In [1]: import numpy as np

In [2]: np.set_printoptions(precision=1, suppress=True, linewidth=140, sign=" ")

In [3]: tidy = lambda a: np.round(a, 1) + 0

In [4]: W0 = np.diag(np.array([0, 2, 2, 2])) + -3 * np.eye(4, k=1) + -3 * np.eye(4, k=-1)

In [5]: print(W0)
[[ 0. -3.  0.  0.]
 [-3.  2. -3.  0.]
 [ 0. -3.  2. -3.]
 [ 0.  0. -3.  2.]]

In [6]: u = np.array([4, -1])

In [7]: print(np.cross(W0[3, :3], W0[2, :3]))
[-9. -0. -0.]

In [8]: print(np.correlate(W0[3], W0[2], "full"))
[  0.   0.   9. -12.  13.  -6.   0.]

In [9]: print(np.convolve(W0[3], u))
[  0.   0. -12.  11.  -2.]

In [10]: M = np.array([[1, -1, 0, -1, 2, -2, -3],
    ...:     [-1, 3, 3, -3, 0, -3, 0],
    ...:     [2, -3, -3, -3, 0, -2, 3],
    ...:     [3, -1, -1, 0, -2, -3, -1],
    ...:     [-1, 0, -2, 1, -3, -2, 1],
    ...:     [3, -1, -1, -2, 2, 2, -2],
    ...:     [3, -3, 3, 0, -3, 2, 2]])

In [11]: print(M)
[[ 1 -1  0 -1  2 -2 -3]
 [-1  3  3 -3  0 -3  0]
 [ 2 -3 -3 -3  0 -2  3]
 [ 3 -1 -1  0 -2 -3 -1]
 [-1  0 -2  1 -3 -2  1]
 [ 3 -1 -1 -2  2  2 -2]
 [ 3 -3  3  0 -3  2  2]]

In [12]: rng = np.random.default_rng(179)

In [13]: B = M + rng.integers(-2, 3, (7, 6)) @ rng.integers(-2, 3, (6, 7))

In [14]: print(B)
[[  1 -17  -6 -15   0   2   7]
 [ -1  10   9   2  -9   1  -2]
 [  5  -4  -4  -5  -4   0  10]
 [  9  -2  -2  -3   8  -6  -5]
 [ -2   1  -9   4   5  -9   5]
 [  9  -3   0  -3  11  -2  -5]
 [  7 -10   6  -6   3   2  -3]]

In [15]: print(tidy(np.linalg.svd(B - M, compute_uv=False)))
[ 27.8  23.2  14.8   7.    2.5   0.3   0. ]

In [16]: print(np.abs(B - M).sum(axis=1))
[ 52  33  20  28  31  26  31]

In [17]: print(np.linalg.matrix_rank(B - M, tol=1e-8))
6

In [18]: x = np.array([2, 1, -1, 2, -1, 0, 2])

In [19]: print(np.einsum("ij,j->i", M, x))
[-9 -8  4  6  7 -4  7]

In [20]: print(np.linalg.norm(M @ x) <= np.linalg.norm(M, 2) * np.linalg.norm(x) + 1e-9)
True

In [21]: print(M * x)
[[ 2 -1  0 -2 -2  0 -6]
 [-2  3 -3 -6  0  0  0]
 [ 4 -3  3 -6  0  0  6]
 [ 6 -1  1  0  2  0 -2]
 [-2  0  2  2  3  0  2]
 [ 6 -1  1 -4 -2  0 -4]
 [ 6 -3 -3  0  3  0  4]]

In [22]: print(M @ x)
[-9 -8  4  6  7 -4  7]

In [23]: print((M @ x).argmax())
4

In [24]: print((M * x).sum(axis=1))
[-9 -8  4  6  7 -4  7]

In [25]: X = np.array([[0.0, 0.0, 0.0, 2.0, 2.0],
    ...:     [0.0, 0.0, 0.0, 3.0, 2.0],
    ...:     [0.0, 0.0, 0.0, 8.0, 7.0],
    ...:     [2.0, 3.0, 8.0, 0.0, 0.0],
    ...:     [2.0, 2.0, 7.0, 0.0, 0.0]])

In [26]: print(X)
[[ 0.  0.  0.  2.  2.]
 [ 0.  0.  0.  3.  2.]
 [ 0.  0.  0.  8.  7.]
 [ 2.  3.  8.  0.  0.]
 [ 2.  2.  7.  0.  0.]]

In [27]: # rows and columns are dependent

In [28]: print(np.linalg.matrix_rank(X, rtol=0.1))
2

In [29]: print(np.argsort(-np.linalg.norm(X, axis=0).round(6), kind="stable")[:3])
[ 2  3  4]

In [30]: K = np.load("layer19.npy")

In [31]: print(K)
[[-21.4  18.3   7.4  -9.4  -2.   -8.8]
 [  4.5   5.7   5.1  -9.   -2.    0.3]
 [ 16.5  -9.9  -3.1   2.3   0.5   5.4]
 [  9.8  -8.7  -3.    3.9   0.5   3.8]
 [-12.9   3.3  -0.8   2.8   1.2  -4.3]
 [ 20.4  -9.4  -0.9  -0.3   0.5   6.1]
 [-14.9   7.2   1.5  -0.9  -0.8  -4.7]
 [  3.6  -0.8  -0.2  -0.8  -0.1   1.1]
 [-17.2   9.1   2.5  -2.3  -0.6  -5.3]
 [ -4.1   2.1   1.1  -1.7   0.1  -1.5]
 [ 24.1 -15.2  -4.8   4.9   1.1   8. ]
 [-30.1  22.2   7.5  -9.7  -1.9 -10.9]
 [ -9.7  11.2   5.7  -8.3  -1.1  -4.4]
 [  2.4   9.7   7.1 -12.9  -2.9  -1.2]
 [-15.   12.4   5.1  -7.3  -1.4  -5.9]
 [-21.   16.3   6.2  -7.8  -1.3  -8.3]
 [  2.   -0.7   0.4  -0.3  -0.3   0.2]
 [  3.    3.    2.5  -4.7  -0.9   0.5]
 [ 15.1 -11.4  -4.6   5.3   0.5   5.6]
 [ 14.2  -3.9   0.2  -3.3  -1.    4.6]
 [  8.1  -6.9  -2.7   4.2   1.    3.4]
 [ -4.8   6.4   3.   -5.5  -0.9  -2. ]
 [  7.2  -5.8  -2.1   2.5   0.5   2.8]
 [ -6.8  -7.2  -6.1  11.6   2.4  -0.3]
 [ -3.1  11.3   6.5 -11.   -2.2  -2.8]
 [ -2.7   6.    3.7  -5.7  -1.   -1.5]
 [ 14.9  -5.4  -0.2  -1.7  -0.5   3.7]
 [-32.2  24.5   9.4 -11.2  -2.  -12.1]
 [  3.5  -3.   -1.3   1.5   0.5   1.1]
 [-34.6  25.    9.  -10.   -1.8 -12.3]
 [-20.5  12.8   4.5  -3.3  -0.7  -6.8]
 [ 11.6  -8.4  -2.9   4.4   0.6   4.2]
 [ -8.8  -1.6  -3.4   6.    1.   -2.1]
 [ -3.7  14.8   9.6 -15.8  -3.4  -3.7]
 [ 11.2  -6.6  -2.2   1.    0.2   3.6]]

In [32]: U, s, vt = np.linalg.svd(K)

In [33]: print(tidy(s))
[ 119.4   41.8    2.1    2.     1.6    1.4]

In [34]: print(np.argmax(s[:-1] / (s[1:] + 1e-6)) + 1)
2

In [35]: B = U[:, :2] @ np.diag(s[:2]) @ vt[:2]

In [36]: print(np.linalg.matrix_rank(K, rtol=0.05))
2

In [37]: Xc = K - K.mean(axis=0)

In [38]: V = np.linalg.svd(Xc)[2][:2]

In [39]: B = Xc - Xc @ V.T @ V

In [40]: print(tidy(np.linalg.norm(B) / np.linalg.norm(Xc)))
0.0

In [41]: print(tidy(np.cov(Xc @ V.T, rowvar=False)))
[[ 393.5    0. ]
 [   0.    47. ]]

In [42]: B = np.array([[0, 0, 2, 3, 2],
    ...:     [0, 0, 1, 1, 0],
    ...:     [0, 1, 3, 2, 3],
    ...:     [1, 2, 3, 2, 1],
    ...:     [3, 3, 2, 3, 0]])

In [43]: basis = np.array([[1, 4, -5, -5], [1, 4, 5, 4], [-3, 0, -3, -5], [-2, 3, 0, 3]])

In [44]: J = np.block([[B, np.zeros((5, 4))], [np.zeros((4, 5)), basis]])

In [45]: print(J)
[[ 0.  0.  2.  3.  2.  0.  0.  0.  0.]
 [ 0.  0.  1.  1.  0.  0.  0.  0.  0.]
 [ 0.  1.  3.  2.  3.  0.  0.  0.  0.]
 [ 1.  2.  3.  2.  1.  0.  0.  0.  0.]
 [ 3.  3.  2.  3.  0.  0.  0.  0.  0.]
 [ 0.  0.  0.  0.  0.  1.  4. -5. -5.]
 [ 0.  0.  0.  0.  0.  1.  4.  5.  4.]
 [ 0.  0.  0.  0.  0. -3.  0. -3. -5.]
 [ 0.  0.  0.  0.  0. -2.  3.  0.  3.]]

In [46]: # 2 groups of indices that never mix

In [47]: U, s, vt = np.linalg.svd(J)

In [48]: print(tidy(s))
[ 11.4   8.6   6.4   3.8   3.7   2.4   1.6   0.9   0.1]

In [49]: print(np.argmax(s[:-1] / (s[1:] + 1e-6)) + 1)
8

In [50]: B = U[:, :8] @ np.diag(s[:8]) @ vt[:8]

In [51]: print(tidy(B))
[[ 0.  0.  2.  3.  2.  0.  0.  0.  0.]
 [ 0.  0.  1.  1.  0.  0.  0.  0.  0.]
 [ 0.  1.  3.  2.  3.  0.  0.  0.  0.]
 [ 1.  2.  3.  2.  1.  0.  0.  0.  0.]
 [ 3.  3.  2.  3.  0.  0.  0.  0.  0.]
 [ 0.  0.  0.  0.  0.  1.  4. -5. -5.]
 [ 0.  0.  0.  0.  0.  1.  4.  5.  4.]
 [ 0.  0.  0.  0.  0. -3.  0. -3. -5.]
 [ 0.  0.  0.  0.  0. -2.  3.  0.  3.]]

In [52]: print(np.linalg.matrix_rank(J, rtol=0.05))
8

In [53]: print(tidy(np.abs(J - B).max()))
0.0
